In [1]: import numpy as np

In [2]: np.set_printoptions(precision=2, suppress=True, linewidth=100, legacy="1.25")

In [3]: J = np.load("test10.npy")

In [4]: J
Out[4]: 
array([[-2, -1,  0,  1,  2,  3,  4],
       [ 5,  6,  7,  8,  9, 10, 11],
       [12, 13, 14, 15, 16, 17, 18],
       [19, 20, 21, 22, 23, 24, 25],
       [26, 27, 28, 29, 30, 31, 32],
       [33, 34, 35, 36, 37, 38, 39]])

In [5]: x0 = np.array([3, 1, 0, 4, 3, 2, 2])

In [6]: a = np.maximum(J @ x0, 0)

In [7]: J.T @ a
Out[7]: array([38856, 40533, 42210, 43887, 45564, 47241, 48918])

In [8]: np.flatnonzero(a > 1e-9)
Out[8]: array([0, 1, 2, 3, 4, 5])

In [9]: print(np.maximum(J @ (3 * x0), 0))
[  51  366  681  996 1311 1626]

In [10]: a
Out[10]: array([ 17, 122, 227, 332, 437, 542])

In [11]: J * (a > 1e-9)[:, None]
Out[11]: 
array([[-2, -1,  0,  1,  2,  3,  4],
       [ 5,  6,  7,  8,  9, 10, 11],
       [12, 13, 14, 15, 16, 17, 18],
       [19, 20, 21, 22, 23, 24, 25],
       [26, 27, 28, 29, 30, 31, 32],
       [33, 34, 35, 36, 37, 38, 39]])

In [12]: np.tanh(J @ x0)
Out[12]: array([1., 1., 1., 1., 1., 1.])

In [13]: rng = np.random.default_rng(6391)

In [14]: B = J + rng.integers(-2, 3, (6, 2)) @ rng.integers(-2, 3, (2, 7))

In [15]: B
Out[15]: 
array([[-1, -3, -3,  4, -2,  4,  2],
       [ 4,  8, 10,  5, 13,  9, 13],
       [12, 11, 10, 19, 14, 17, 18],
       [21, 21, 25, 18, 20, 26, 21],
       [28, 28, 32, 25, 27, 33, 28],
       [32, 33, 32, 39, 38, 37, 41]])

In [16]: print(np.linalg.matrix_rank(B - J, tol=1e-8))
2

In [17]: B - J
Out[17]: 
array([[ 1, -2, -3,  3, -4,  1, -2],
       [-1,  2,  3, -3,  4, -1,  2],
       [ 0, -2, -4,  4, -2,  0,  0],
       [ 2,  1,  4, -4, -3,  2, -4],
       [ 2,  1,  4, -4, -3,  2, -4],
       [-1, -1, -3,  3,  1, -1,  2]])

In [18]: m1 = np.load("case5.npy")

In [19]: m1
Out[19]: 
array([[-2,  3,  0],
       [-3,  1,  0],
       [ 0,  0,  3]])

In [20]: # 2 groups of indices that never mix

In [21]: r0 = np.array([2, 2, 0])

In [22]: B = m1 + np.outer(r0, np.eye(3)[0])

In [23]: B
Out[23]: 
array([[ 0.,  3.,  0.],
       [-1.,  1.,  0.],
       [ 0.,  0.,  3.]])

In [24]: np.linalg.matrix_rank(np.linalg.inv(B) - np.linalg.inv(m1), tol=1e-8)
Out[24]: 1

In [25]: round(float(np.linalg.det(B) / np.linalg.det(m1)), 2), round(1 + np.linalg.solve(m1, r0)[0], 2)
Out[25]: (0.43, 0.43)

In [26]: P = np.triu(np.array([[1, -3, -3], [-2, -3, 3], [0, -3, -1]]), 1) + np.eye(3)

In [27]: B = P @ m1 @ np.linalg.inv(P)

In [28]: print(P @ m1 - m1 @ P)
[[  9.  -9. -24.]
 [  0.  -9.  -3.]
 [  0.   0.   0.]]

In [29]: np.trace(B), np.trace(m1)
Out[29]: (2.0, 2)

In [30]: np.linalg.matrix_rank(B)
Out[30]: 3

In [31]: Q, V = np.linalg.qr(m1[:, :2])[0], np.linalg.qr(m1[:, 2:])[0]

In [32]: sigma = np.linalg.svd(Q.T @ V, compute_uv=False)

In [33]: (sigma > 0.9).sum()
Out[33]: 0

In [34]: sigma
Out[34]: array([0.])

In [35]: print(np.round(np.linalg.det(m1), 2))
21.0

In [36]: np.flatnonzero(np.linalg.matrix_power((m1 != 0) + (m1.T != 0) + np.eye(3), 3)[2])
Out[36]: array([2])

In [37]: np.sort(np.linalg.eigvals(m1).real)
Out[37]: array([-0.5, -0.5,  3. ])

In [38]: A = np.load("a.npy")

In [39]: A
Out[39]: 
array([[ 0,  2,  3, -1,  0,  3],
       [-2,  0,  1,  1,  3,  2],
       [-3, -1,  0, -3,  3, -2],
       [ 1, -1,  3,  0, -2, -3],
       [ 0, -3, -3,  2,  0,  3],
       [-3, -2,  2,  3, -3,  0]])

In [40]: r0, g = A[5], A[2]

In [41]: print(r0 @ r0)
35

In [42]: r0 @ g
Out[42]: -7

In [43]: pr = (r0 @ g) / (r0 @ r0) * r0

In [44]: round(float((g - pr) @ r0), 2)
Out[44]: 0.0

In [45]: pr
Out[45]: array([ 0.6,  0.4, -0.4, -0.6,  0.6, -0. ])

In [46]: print(np.outer(r0, g))
[[ 9  3  0  9 -9  6]
 [ 6  2  0  6 -6  4]
 [-6 -2  0 -6  6 -4]
 [-9 -3  0 -9  9 -6]
 [ 9  3  0  9 -9  6]
 [ 0  0  0  0  0  0]]

In [47]: print(np.round(np.linalg.norm(r0 + g) ** 2 + np.linalg.norm(r0 - g) ** 2, 2))
134.0

In [48]: Q, R = np.linalg.qr(A)

In [49]: print(np.trace(Q @ Q.T))
6.0

In [50]: np.allclose(R.T @ R, A.T @ A)
Out[50]: True

In [51]: round(float(abs(R[0, 0])), 2), np.round(np.linalg.norm(A[:, 0]), 2)
Out[51]: (4.8, 4.8)

In [52]: np.round(Q @ R, 2) + 0
Out[52]: 
array([[ 0.,  2.,  3., -1.,  0.,  3.],
       [-2.,  0.,  1.,  1.,  3.,  2.],
       [-3., -1.,  0., -3.,  3., -2.],
       [ 1., -1.,  3.,  0., -2., -3.],
       [ 0., -3., -3.,  2.,  0.,  3.],
       [-3., -2.,  2.,  3., -3.,  0.]])

In [53]: theta = np.radians(135)

In [54]: R = np.eye(6)

In [55]: R[2, 2] = R[3, 3] = np.cos(theta)

In [56]: R[2, 3], R[3, 2] = -np.sin(theta), np.sin(theta)

In [57]: R
Out[57]: 
array([[ 1.  ,  0.  ,  0.  ,  0.  ,  0.  ,  0.  ],
       [ 0.  ,  1.  ,  0.  ,  0.  ,  0.  ,  0.  ],
       [ 0.  ,  0.  , -0.71, -0.71,  0.  ,  0.  ],
       [ 0.  ,  0.  ,  0.71, -0.71,  0.  ,  0.  ],
       [ 0.  ,  0.  ,  0.  ,  0.  ,  1.  ,  0.  ],
       [ 0.  ,  0.  ,  0.  ,  0.  ,  0.  ,  1.  ]])

In [58]: B = A @ R.T

In [59]: np.allclose(A @ A.T, B @ B.T)
Out[59]: True

In [60]: np.linalg.svd(A, compute_uv=False), np.linalg.svd(B, compute_uv=False)
Out[60]: 
(array([6.9 , 6.9 , 5.54, 5.54, 1.91, 1.91]),
 array([6.9 , 6.9 , 5.54, 5.54, 1.91, 1.91]))

In [61]: x0 = np.array([-1, 2, 2, 0, -2, -2])

In [62]: R @ x0
Out[62]: array([-1.  ,  2.  , -1.41,  1.41, -2.  , -2.  ])

In [63]: (R @ x0).argmax()
Out[63]: 1

In [64]: R @ np.eye(6)[5]
Out[64]: array([0., 0., 0., 0., 0., 1.])

In [65]: np.linalg.norm(R @ x0) <= np.linalg.norm(R, 2) * np.linalg.norm(x0) + 1e-9
Out[65]: True

In [66]: R * x0
Out[66]: 
array([[-1.  ,  0.  ,  0.  ,  0.  , -0.  , -0.  ],
       [-0.  ,  2.  ,  0.  ,  0.  , -0.  , -0.  ],
       [-0.  ,  0.  , -1.41, -0.  , -0.  , -0.  ],
       [-0.  ,  0.  ,  1.41, -0.  , -0.  , -0.  ],
       [-0.  ,  0.  ,  0.  ,  0.  , -2.  , -0.  ],
       [-0.  ,  0.  ,  0.  ,  0.  , -0.  , -2.  ]])

In [67]: (R * x0).sum(axis=1)
Out[67]: array([-1.  ,  2.  , -1.41,  1.41, -2.  , -2.  ])

In [68]: np.sign((R @ x0).round(6))
Out[68]: array([-1.,  1., -1.,  1., -1., -1.])

In [69]: R @ (2 * x0)
Out[69]: array([-2.  ,  4.  , -2.83,  2.83, -4.  , -4.  ])

In [70]: np.round(R @ np.ones(6), 2) + 0
Out[70]: array([ 1.  ,  1.  , -1.41,  0.  ,  1.  ,  1.  ])

In [71]: r0 = np.array([3, -2, 1])

In [72]: np.array([np.convolve(row, r0, "same") for row in A])
Out[72]: 
array([[  6,   5,  -7,   5,   8,  -6],
       [  4,   1,   1,   8,   1,  -1],
       [  3,  -1, -10,  15, -15,   7],
       [ -5,  12,  -7,  -3,  -5,   4],
       [ -9,  -3,   9,  -7,  11,  -6],
       [  0,   7,   3, -13,   9,  -3]])

In [73]: np.correlate(A[5], A[2], "full")
Out[73]: array([ 6, -5, -1,  6, 12, -7, 13, -9, -6,  9,  0])

In [74]: np.polyval(r0, A[5])
Out[74]: array([34, 17,  9, 22, 34,  1])

In [75]: np.convolve(A[5], r0)
Out[75]: array([ -9,   0,   7,   3, -13,   9,  -3,   0])

In [76]: data = np.load("m.npy")

In [77]: data
Out[77]: 
array([[ 1.59,  4.8 , -3.38],
       [-0.01, -0.05, -0.01],
       [ 0.05,  0.  ,  0.02],
       [-2.51, -7.03,  5.1 ],
       [ 2.43,  7.25, -5.11],
       [ 2.32,  7.24, -5.12],
       [ 0.87,  2.51, -1.65],
       [ 2.46,  7.17, -5.12],
       [ 0.84,  2.34, -1.73],
       [ 0.04, -0.09,  0.04],
       [-1.6 , -4.76,  3.35],
       [ 1.62,  4.8 , -3.44],
       [ 0.  , -0.06, -0.02],
       [ 1.49,  4.85, -3.36],
       [-1.68, -4.83,  3.37],
       [-0.85, -2.46,  1.76],
       [ 1.61,  4.79, -3.46],
       [-1.59, -4.75,  3.38],
       [ 0.85,  2.47, -1.69],
       [-2.35, -7.22,  5.04],
       [ 2.41,  7.16, -5.08],
       [-0.73, -2.31,  1.78],
       [-0.05, -0.01, -0.08],
       [ 1.55,  4.85, -3.41],
       [ 2.35,  7.2 , -5.16],
       [-1.7 , -4.79,  3.42],
       [-2.47, -7.2 ,  5.08],
       [-0.12,  0.02, -0.01],
       [ 2.43,  7.24, -5.12]])

In [78]: cov = np.cov(data, rowvar=False)

In [79]: np.corrcoef(data.T)
Out[79]: 
array([[ 1.,  1., -1.],
       [ 1.,  1., -1.],
       [-1., -1.,  1.]])

In [80]: np.median(data, axis=0)
Out[80]: array([ 0.05,  0.02, -0.08])

In [81]: cov
Out[81]: 
array([[  2.72,   8.08,  -5.73],
       [  8.08,  24.03, -17.04],
       [ -5.73, -17.04,  12.09]])

In [82]: round(float(np.corrcoef(data[:, 2], data[:, 0])[0, 1]), 2)
Out[82]: -1.0

In [83]: idx = data[:, 0] > np.median(data[:, 0])

In [84]: r0 = data[idx].mean(axis=0) - data[~idx].mean(axis=0)

In [85]: (((data - data.mean(axis=0)) @ r0 > 0) == idx).mean()
Out[85]: 1.0

In [86]: idx.astype(int)
Out[86]: array([1, 0, 0, 0, 1, 1, 1, 1, 1, 0, 0, 1, 0, 1, 0, 0, 1, 0, 1, 0, 1, 0, 0, 1, 1, 0, 0, 0, 1])

In [87]: print(r0)
[ 2.81  8.37 -5.92]

In [88]: dist = np.linalg.norm(data[:, None] - data[None], axis=-1)

In [89]: dist.mean(axis=1).argmax()
Out[89]: 26

In [90]: dist.shape
Out[90]: (29, 29)

In [91]: def softmax(z):
    ...:     e = np.exp(z - z.max(axis=-1, keepdims=True))
    ...:     return e / e.sum(axis=-1, keepdims=True)
    ...: 

In [92]: print(softmax(data).sum(axis=1))
[1. 1. 1. 1. 1. 1. 1. 1. 1. 1. 1. 1. 1. 1. 1. 1. 1. 1. 1. 1. 1. 1. 1. 1. 1. 1. 1. 1. 1.]

In [93]: np.round(softmax(data[26] + -2), 2) + 0
Out[93]: array([0., 0., 1.])

In [94]: np.round(softmax(data[26]), 2) + 0
Out[94]: array([0., 0., 1.])

In [95]: att = data @ data.T / np.sqrt(3)

In [96]: print(softmax(att).round(6).argmax(axis=1))
[ 4 19  7 26  4  4  4  4  4 19 26  4 19  4 26 26  4 26  4 26  4 26 24  4  4 26 26  3  4]

In [97]: print(softmax(att)[26] @ data)
[-2.44 -7.17  5.07]

In [98]: mat = np.triu(rng.random((6, 6)) < 0.4, 1).astype(int)

In [99]: mat = mat + mat.T

In [100]: mat
Out[100]: 
array([[0, 0, 0, 1, 1, 1],
       [0, 0, 1, 1, 0, 1],
       [0, 1, 0, 0, 0, 0],
       [1, 1, 0, 0, 1, 0],
       [1, 0, 0, 1, 0, 1],
       [1, 1, 0, 0, 1, 0]])

In [101]: Xs = data - data.mean(axis=0)

In [102]: V = np.linalg.svd(Xs)[2][:1]

In [103]: B = Xs - Xs @ V.T @ V

In [104]: B.std(axis=0)
Out[104]: array([0.06, 0.03, 0.04])

In [105]: np.diag(V.T @ V)
Out[105]: array([0.07, 0.62, 0.31])

In [106]: (Xs @ V.T).std(axis=0)
Out[106]: array([6.12])

In [107]: np.cov(Xs @ V.T, rowvar=False)
Out[107]: array(38.83)

In [108]: print(np.linalg.norm(B, axis=1).round(6).argmax())
21

In [109]: x0 = np.array([2, -1, -5, 3, 3, -7])

In [110]: a = np.maximum(mat @ x0, 0)

In [111]: np.maximum(mat @ x0, 0) - np.maximum(-mat @ x0, 0)
Out[111]: array([-1, -9, -1,  4, -2,  4])

In [112]: np.tanh(mat @ x0)
Out[112]: array([-0.76, -1.  , -0.76,  1.  , -0.96,  1.  ])

In [113]: mat.T @ a
Out[113]: array([8, 8, 0, 0, 8, 0])

In [114]: a
Out[114]: array([0, 0, 0, 4, 0, 4])

In [115]: evals, V = np.linalg.eigh(mat)

In [116]: print(np.unique(evals.round(6) + 0, return_counts=True)[1])
[1 1 1 1 1 1]

In [117]: np.round(np.linalg.eigvalsh(mat @ mat), 2) + 0
Out[117]: array([0.  , 0.36, 1.  , 1.  , 5.26, 8.38])

In [118]: print(np.round(V.T @ V, 2) + 0)
[[1. 0. 0. 0. 0. 0.]
 [0. 1. 0. 0. 0. 0.]
 [0. 0. 1. 0. 0. 0.]
 [0. 0. 0. 1. 0. 0.]
 [0. 0. 0. 0. 1. 0.]
 [0. 0. 0. 0. 0. 1.]]

In [119]: np.abs(V[:, -1]).round(6).argmax()
Out[119]: 0

In [120]: evals.round(2) + 0
Out[120]: array([-2.29, -1.  , -0.6 ,  0.  ,  1.  ,  2.9 ])

In [121]: np.round(np.linalg.svd(mat, compute_uv=False), 2) + 0
Out[121]: array([2.9 , 2.29, 1.  , 1.  , 0.6 , 0.  ])

In [122]: np.argwhere(np.triu(mat))
Out[122]: 
array([[0, 3],
       [0, 4],
       [0, 5],
       [1, 2],
       [1, 3],
       [1, 5],
       [3, 4],
       [4, 5]])

In [123]: mat @ mat
Out[123]: 
array([[3, 2, 0, 1, 2, 1],
       [2, 3, 0, 0, 2, 0],
       [0, 0, 1, 1, 0, 1],
       [1, 0, 1, 3, 1, 3],
       [2, 2, 0, 1, 3, 1],
       [1, 0, 1, 3, 1, 3]])

In [124]: low = np.diag(mat.sum(axis=1)) - mat

In [125]: low
Out[125]: 
array([[ 3,  0,  0, -1, -1, -1],
       [ 0,  3, -1, -1,  0, -1],
       [ 0, -1,  1,  0,  0,  0],
       [-1, -1,  0,  3, -1,  0],
       [-1,  0,  0, -1,  3, -1],
       [-1, -1,  0,  0, -1,  3]])

In [126]: round(np.linalg.det(low[1:, 1:]))
Out[126]: 24

In [127]: print(np.linalg.matrix_rank(low))
5

In [128]: evals, V = np.linalg.eigh(low)

In [129]: x0 = np.array([8, 5, 0, 1, 7, 0])

In [130]: round(float(x0 @ low @ x0 / (x0 @ x0)), 2), np.round(evals[0], 2), np.round(evals[-1], 2)
Out[130]: (1.91, 0.0, 5.24)

In [131]: (np.sign(V[:, -1].round(6)) == np.sign(V[0, -1].round(6))).astype(int)
Out[131]: array([1, 1, 0, 0, 1, 0])

In [132]: W0 = np.loadtxt("layer3.csv", delimiter=",")

In [133]: W0
Out[133]: 
array([[  4.81,   2.  , -10.71,  19.29,   5.58,  -1.9 ],
       [  9.55,  -1.38,   4.71, -12.7 ,   0.38,   0.66],
       [-12.82,   0.37,   9.47,  -9.29,  -7.97,   3.89],
       [ -3.18,   6.08,  -7.11,  27.  ,  -0.18,   4.1 ],
       [  0.98,   4.6 ,   2.51,   8.41,  -3.51,   6.45],
       [  8.01,  -0.69,   6.  , -12.29,  -1.  ,   1.98],
       [ -0.23,   7.08,  10.19,   4.37,  -9.1 ,  12.58],
       [ -5.01,   5.81,   4.51,  10.19,  -6.47,   8.48],
       [ -3.16,  -0.43,  11.31, -16.26,  -6.42,   4.11],
       [-16.57,   1.39,   4.41,   1.49,  -6.71,   2.83],
       [ -4.4 ,  -0.1 ,   3.57,  -4.3 ,  -2.84,   1.2 ],
       [-14.  ,   2.37,   6.6 ,   0.4 ,  -7.77,   5.  ],
       [ 13.75,   1.33,  -5.97,   8.59,   5.5 ,  -0.43],
       [-12.58,  -3.29,   8.89, -18.29,  -5.71,  -0.67],
       [ -4.41,   5.81, -11.89,  33.32,   2.21,   1.7 ],
       [  7.79,   3.11,  -6.93,  16.06,   3.69,   1.08],
       [  7.43,   2.91,   4.99,  -1.19,  -2.52,   5.8 ],
       [ -2.61,   1.85,  10.31,  -9.18,  -6.91,   6.29],
       [ -8.63,   3.01,  12.35,  -7.39,  -9.9 ,   8.31],
       [ -9.81,  -7.14,   2.79, -20.4 ,   0.05,  -7.6 ],
       [ 14.43,  -5.23,  -3.98, -11.6 ,   7.99,  -7.2 ],
       [ -5.39,   0.63, -11.5 ,  19.18,   4.49,  -4.29],
       [  9.62,  -5.9 , -12.62,  -0.12,  11.82, -11.78],
       [ -2.81,  -4.8 ,  -4.41,  -5.78,   4.17,  -7.61]])

In [134]: Xs = W0 - W0.mean(axis=0)

In [135]: Uu, sigma, VT = np.linalg.svd(Xs, full_matrices=False)

In [136]: print(np.round((sigma ** 2).sum() ** 2 / (sigma ** 4).sum(), 2))
2.23

In [137]: np.round(Xs.mean(axis=0), 2) + 0
Out[137]: array([0., 0., 0., 0., 0., 0.])
